>>> import numpy as np
>>> np.set_printoptions(precision=1, suppress=True, linewidth=120, sign=" ")
>>> X = np.load("out3.npy")
>>> X
array([[ 3,  2,  0,  2,  1,  3],
       [ 3,  2,  0,  2,  1,  3],
       [-3, -2,  1, -1,  1,  1],
       [ 3,  0,  3, -3, -1, -1]])
>>> # looks like rank 3
>>> Uu, s, vt = np.linalg.svd(X)
>>> V = vt[:(s > 1e-8).sum()]
>>> rng = np.random.default_rng(7223)
>>> x0 = X[2] + -2 * X[1] + rng.integers(2) * np.eye(6)[1]
>>> x0
array([-9., -5.,  1., -5., -1., -5.])
>>> np.allclose(V.T @ V @ x0, x0)
False
>>> np.round(V.T @ V, 1) + 0
array([[ 0.8,  0.4,  0.2,  0. , -0.1,  0. ],
       [ 0.4,  0.3, -0.2,  0.2, -0.1,  0. ],
       [ 0.2, -0.2,  0.5, -0.4,  0.1,  0.2],
       [ 0. ,  0.2, -0.4,  0.5,  0.1,  0.2],
       [-0.1, -0.1,  0.1,  0.1,  0.2,  0.4],
       [ 0. ,  0. ,  0.2,  0.2,  0.4,  0.7]])
>>> np.linalg.matrix_rank(np.vstack([X, x0]))
np.int64(4)
>>> Uu, s, vt = np.linalg.svd(X)
>>> s.round(1) + 0
array([ 7.7,  5.5,  3.1,  0. ])
>>> out = Uu[:, :3] @ np.diag(s[:3]) @ vt[:3]
>>> np.linalg.matrix_rank(out)
np.int64(3)
>>> out.round(1) + 0
array([[ 3.,  2.,  0.,  2.,  1.,  3.],
       [ 3.,  2.,  0.,  2.,  1.,  3.],
       [-3., -2.,  1., -1.,  1.,  1.],
       [ 3.,  0.,  3., -3., -1., -1.]])
>>> np.round(np.abs(X - out).max(), 1)
np.float64(0.0)
>>> np.linalg.matrix_rank(X, rtol=0.1)
np.int64(3)
>>> [round(float(x), 1) for x in np.linalg.svd(X, compute_uv=False)[:3]]
[7.7, 5.5, 3.1]
>>> np.abs(np.diag(np.linalg.qr(X)[1])) > 1e-9
array([ True,  True,  True, False])
>>> np.round(X @ np.linalg.pinv(X) @ X, 1) + 0
array([[ 3.,  2.,  0.,  2.,  1.,  3.],
       [ 3.,  2.,  0.,  2.,  1.,  3.],
       [-3., -2.,  1., -1.,  1.,  1.],
       [ 3.,  0.,  3., -3., -1., -1.]])
>>> np.allclose(X[:-1].T @ np.linalg.lstsq(X[:-1].T, X[-1])[0], X[-1])
False
>>> np.round(np.trace(np.linalg.pinv(X) @ X), 1)
np.float64(3.0)
>>> F = np.array([[5, -3, -6, -4, -5, 0],
...     [-3, 6, 0, -1, 2, -2],
...     [-6, 0, 12, 8, 8, -2],
...     [-4, -1, 8, 6, 5, 1],
...     [-5, 2, 8, 5, 6, -2],
...     [0, -2, -2, 1, -2, 9]])
>>> # equal to its transpose
>>> r = np.linalg.matrix_rank(F)
>>> r
np.int64(3)
>>> null = np.linalg.svd(F)[2][r:].T
>>> null.shape
(6, 3)
>>> np.linalg.matrix_rank(F.T @ F), np.linalg.matrix_rank(F @ F.T)
(np.int64(3), np.int64(3))
>>> np.allclose(F @ null, 0)
True
>>> np.round(F @ null, 1) + 0
array([[ 0.,  0.,  0.],
       [ 0.,  0.,  0.],
       [ 0.,  0.,  0.],
       [ 0.,  0.,  0.],
       [ 0.,  0.,  0.],
       [ 0.,  0.,  0.]])
>>> np.linalg.matrix_rank(F, rtol=0.1)
np.int64(3)
>>> np.round(np.linalg.norm(F, 2) / np.linalg.norm(F), 1)
np.float64(0.9)
>>> W0 = np.loadtxt("case7.csv", delimiter=",")
>>> W0.round(1) + 0
array([[-0.3, -0.9, -0.3,  0. ],
       [ 0.7, -0.1, -0.6, -0.4],
       [-0.6,  0.3, -0.3, -0.7],
       [-0.2,  0.4, -0.7,  0.6]])
>>> # keeps lengths
>>> Uu, s, vt = np.linalg.svd(W0, full_matrices=False)
>>> np.cumsum(s ** 2) / np.sum(s ** 2)
array([ 0.3,  0.5,  0.8,  1. ])
>>> round(float(np.sqrt((s ** 2).sum())), 1), np.round(np.linalg.norm(W0), 1)
(2.0, np.float64(2.0))
>>> (s > 1e-8).sum()
np.int64(4)
>>> np.allclose(Uu * s @ vt, W0)
True
>>> z = rng.permutation(4)
>>> z
array([ 1,  2,  0,  3])
>>> out = W0[z][:, z]
>>> np.sort(np.abs(np.linalg.eigvals(out)))
array([ 1.,  1.,  1.,  1.])
>>> np.allclose(out, W0)
False
>>> x0 = np.array([0, 2, 2, 2])
>>> target = W0 @ x0
>>> target
array([-2.3, -2.1, -1.4,  0.6])
>>> np.linalg.solve(W0, target + W0[:, 0])
array([ 1.,  2.,  2.,  2.])
>>> np.round(np.linalg.solve(W0, target), 1) + 0
array([ 0.,  2.,  2.,  2.])
>>> M = np.load("data.npy")
>>> M
array([[ 1, -2,  4],
       [ 1, -1,  1],
       [ 1,  0,  0],
       [ 1,  1,  1],
       [ 1,  2,  4],
       [ 1,  3,  9],
       [ 1,  4, 16]])
>>> # column 2 dominates
>>> out = np.c_[M[:, :2] @ np.array([[2, 0], [4, 1]]), np.array([2, -2, -1, -1, 2, 0, -1])]
>>> out
array([[-6, -2,  2],
       [-2, -1, -2],
       [ 2,  0, -1],
       [ 6,  1, -1],
       [10,  2,  2],
       [14,  3,  0],
       [18,  4, -1]])
>>> np.linalg.matrix_rank(out)
np.int64(3)
>>> np.round(np.linalg.lstsq(M, out[:, 0])[0], 1) + 0
array([ 2.,  4.,  0.])
>>> out = M / np.linalg.norm(M, axis=1, keepdims=True)
>>> G = out @ out.T
>>> np.argwhere(np.triu(np.abs(G) > 0.95, 1))
array([[ 4,  5],
       [ 4,  6],
       [ 5,  6]])
>>> np.linalg.norm(out, axis=1)
array([ 1.,  1.,  1.,  1.,  1.,  1.,  1.])
>>> (np.abs(G) > 0.9).astype(int)
array([[ 1,  0,  0,  0,  0,  0,  0],
       [ 0,  1,  0,  0,  0,  0,  0],
       [ 0,  0,  1,  0,  0,  0,  0],
       [ 0,  0,  0,  1,  0,  0,  0],
       [ 0,  0,  0,  0,  1,  1,  1],
       [ 0,  0,  0,  0,  1,  1,  1],
       [ 0,  0,  0,  0,  1,  1,  1]])
>>> (G - 2 * np.eye(7)).round(6).argmax(axis=1)
array([ 1,  0,  1,  4,  5,  6,  5])
>>> round(float(np.degrees(np.arccos(np.clip(G[1, 3], -1, 1)))), 1)
70.5
>>> G
array([[ 1. ,  0.9,  0.2,  0.4,  0.6,  0.7,  0.8],
       [ 0.9,  1. ,  0.6,  0.3,  0.4,  0.4,  0.5],
       [ 0.2,  0.6,  1. ,  0.6,  0.2,  0.1,  0.1],
       [ 0.4,  0.3,  0.6,  1. ,  0.9,  0.8,  0.7],
       [ 0.6,  0.4,  0.2,  0.9,  1. ,  1. ,  1. ],
       [ 0.7,  0.4,  0.1,  0.8,  1. ,  1. ,  1. ],
       [ 0.8,  0.5,  0.1,  0.7,  1. ,  1. ,  1. ]])
>>> np.round(np.sort(np.abs(np.linalg.eigvals(G))), 1) + 0
array([ 0. ,  0. ,  0. ,  0. ,  1. ,  1.4,  4.6])
>>> np.trace(G)
np.float64(7.0)
>>> (G + G.T) / 2
array([[ 1. ,  0.9,  0.2,  0.4,  0.6,  0.7,  0.8],
       [ 0.9,  1. ,  0.6,  0.3,  0.4,  0.4,  0.5],
       [ 0.2,  0.6,  1. ,  0.6,  0.2,  0.1,  0.1],
       [ 0.4,  0.3,  0.6,  1. ,  0.9,  0.8,  0.7],
       [ 0.6,  0.4,  0.2,  0.9,  1. ,  1. ,  1. ],
       [ 0.7,  0.4,  0.1,  0.8,  1. ,  1. ,  1. ],
       [ 0.8,  0.5,  0.1,  0.7,  1. ,  1. ,  1. ]])
>>> round(np.abs(np.linalg.eigvals(G)).max(), 1)
np.float64(4.6)
>>> np.allclose(G, G.T)
True
>>> x0 = np.array([2, 3, 3])
>>> target = M @ x0
>>> np.round(np.linalg.pinv(M) @ M, 1) + 0
array([[ 1.,  0.,  0.],
       [ 0.,  1.,  0.],
       [ 0.,  0.,  1.]])
>>> np.linalg.solve(M.T @ M, M.T @ target)
array([ 2.,  3.,  3.])
>>> target
array([  8,   2,   2,   8,  20,  38,  62])
>>> np.linalg.lstsq(M, target)[0]
array([ 2.,  3.,  3.])
>>> target = target + 0.3 * rng.normal(size=7)
>>> target
array([  7.9,   2. ,   2.2,   8.4,  19.6,  37.7,  62.5])
>>> beta, *_ = np.linalg.lstsq(M, target)
>>> beta
array([ 2.,  3.,  3.])
>>> [round(float(np.linalg.norm(np.linalg.solve(M.T @ M + lam * np.eye(3), M.T @ target))), 2) for lam in (0, 1, 10, 100)]
[4.69, 4.45, 3.89, 3.06]
>>> arr = np.load("mat.npy")
>>> arr
array([[  9, -15,  15,   6, -10,  10],
       [ 18,  24,  -3,  12,  16,  -2],
       [ -6,   0,   0,  -4,   0,   0],
       [  9, -15,  15,   0,   0,   0],
       [ 18,  24,  -3,   0,   0,   0],
       [ -6,   0,   0,   0,   0,   0]])
>>> z = rng.permutation(6)
>>> out = arr[:, z] * rng.choice([-1, 1], 6)
>>> out
array([[-15,  15, -10,  -9, -10,  -6],
       [ 24,  -3,   2, -18,  16, -12],
       [  0,   0,   0,   6,   0,   4],
       [-15,  15,   0,  -9,   0,   0],
       [ 24,  -3,   0, -18,   0,   0],
       [  0,   0,   0,   6,   0,   0]])
>>> Uu, _, vt = np.linalg.svd(arr.T @ out)
>>> np.round(np.linalg.lstsq(arr, out)[0], 1) + 0
array([[ 0.,  0.,  0., -1.,  0.,  0.],
       [ 1.,  0.,  0.,  0.,  0.,  0.],
       [ 0.,  1.,  0.,  0.,  0.,  0.],
       [ 0.,  0.,  0.,  0.,  0., -1.],
       [ 0.,  0.,  0.,  0.,  1.,  0.],
       [ 0.,  0., -1.,  0.,  0.,  0.]])
>>> G = arr.T @ arr
>>> np.trace(G), (arr ** 2).sum()
(np.int64(3608), np.int64(3608))
>>> np.linalg.matrix_rank(G)
np.int64(6)
>>> np.linalg.svd(arr, compute_uv=False) ** 2
array([ 2321.5,   976.7,   204.4,    86. ,    17.9,     1.6])
>>> np.linalg.eigvalsh(G)[::-1]
array([ 2321.5,   976.7,   204.4,    86. ,    17.9,     1.6])
